% python3 -q
>>> import numpy as np
>>> np.set_printoptions(precision=2, suppress=True, linewidth=200)
>>> A2 = np.array([[-2, -3, -6],
...     [0, 1, -4],
...     [5, -4, 1],
...     [2, 1, 9],
...     [8, -3, 4],
...     [-8, 8, -3]])
>>> basis = np.array([[3, 1, 3, 1], [5, 0, 5, 1], [4, 5, 1, 5]])
>>> rng = np.random.default_rng(62)
>>> X = A2 @ basis + 0.3 * rng.normal(size=(6, 4))
>>> print(X)
[[-45.31 -32.44 -27.14 -35.13]
 [-11.28 -20.09   0.93 -19.62]
 [ -1.36   9.94  -4.32   5.89]
 [ 47.4   46.69  19.98  48.14]
 [ 24.88  27.96  13.15  24.76]
 [  4.93 -22.91  13.22 -14.87]]
>>> left, sv, vt = np.linalg.svd(X)
>>> print(sv)
[123.61  33.52   4.27   0.18]
>>> A2 = left[:, :3] @ np.diag(sv[:3]) @ vt[:3]
>>> print(np.linalg.matrix_rank(X, rtol=0.05))
2
>>> print(round(float(np.linalg.norm(X - A2) / np.linalg.norm(X)), 2))
0.0
>>> print(np.argsort(-np.linalg.norm(X, axis=0).round(6), kind="stable")[:3])
[0 1 3]
>>> print(round(float(np.linalg.norm(X, 2) / np.linalg.norm(X)), 2))
0.96
>>> print(np.linalg.matrix_rank(X, rtol=0.1))
2
>>> feats = np.loadtxt("block13.csv", delimiter=",")
>>> print(feats)
[[ 0.47 -0.18 -0.21 -0.08  0.41]
 [-0.18  0.14  0.28  0.06 -0.02]
 [-0.21  0.28  0.72  0.12  0.25]
 [-0.08  0.06  0.12  0.02 -0.01]
 [ 0.41 -0.02  0.25 -0.01  0.65]]
>>> w, evecs = np.linalg.eigh(feats)
>>> x0 = np.array([2, 1, 0, 0, 2])
>>> print(round(float(x0 @ feats @ x0 / (x0 @ x0)), 2), round(w[0], 2), round(w[-1], 2))
0.78 -0.0 1.0
>>> print(round(float(np.abs(feats).sum(axis=1).max()), 2), round(np.abs(w).max(), 2))
1.58 1.0
>>> print(np.round(np.linalg.eigvalsh(feats[1:, 1:]), 2) + 0)
[0.   0.   0.53 1.  ]
>>> print(np.round(x0 @ feats @ x0, 2))
7.03
>>> print(np.linalg.cond(feats) > 100)
True
>>> print(np.argsort(-np.linalg.norm(feats, axis=0).round(6), kind="stable")[:3])
[2 4 0]
>>> w, evecs = np.linalg.eigvalsh(feats)
Traceback (most recent call last):
  File "<python-input-25>", line 1, in <module>
    w, evecs = np.linalg.eigvalsh(feats)
    ^^^^^^^^
ValueError: too many values to unpack (expected 2)
>>> w, evecs = np.linalg.eigh(feats)
>>> print(np.round(evecs.T @ feats @ evecs, 2) + 0)
[[0. 0. 0. 0. 0.]
 [0. 0. 0. 0. 0.]
 [0. 0. 0. 0. 0.]
 [0. 0. 0. 1. 0.]
 [0. 0. 0. 0. 1.]]
>>> print(np.round(np.linalg.eigvalsh(feats @ feats), 2) + 0)
[0. 0. 0. 1. 1.]
>>> print(np.round(np.linalg.svd(feats, compute_uv=False), 2) + 0)
[1. 1. 0. 0. 0.]
>>> print(np.round(evecs.T @ evecs, 2) + 0)
[[1. 0. 0. 0. 0.]
 [0. 1. 0. 0. 0.]
 [0. 0. 1. 0. 0.]
 [0. 0. 0. 1. 0.]
 [0. 0. 0. 0. 1.]]
>>> ang = np.radians(36)
>>> Rm = np.eye(5)
>>> Rm[3, 3] = Rm[4, 4] = np.cos(ang)
>>> Rm[3, 4], Rm[4, 3] = -np.sin(ang), np.sin(ang)
>>> print(Rm)
[[ 1.    0.    0.    0.    0.  ]
 [ 0.    1.    0.    0.    0.  ]
 [ 0.    0.    1.    0.    0.  ]
 [ 0.    0.    0.    0.81 -0.59]
 [ 0.    0.    0.    0.59  0.81]]
>>> A2 = feats @ Rm.T
>>> print(A2)
[[ 0.47 -0.18 -0.21 -0.3   0.28]
 [-0.18  0.14  0.28  0.06  0.02]
 [-0.21  0.28  0.72 -0.05  0.27]
 [-0.08  0.06  0.12  0.03  0.01]
 [ 0.41 -0.02  0.25 -0.39  0.52]]
>>> print(np.allclose(np.linalg.norm(feats, axis=1), np.linalg.norm(A2, axis=1)))
True
>>> print(np.allclose(feats @ feats.T, A2 @ A2.T))
True
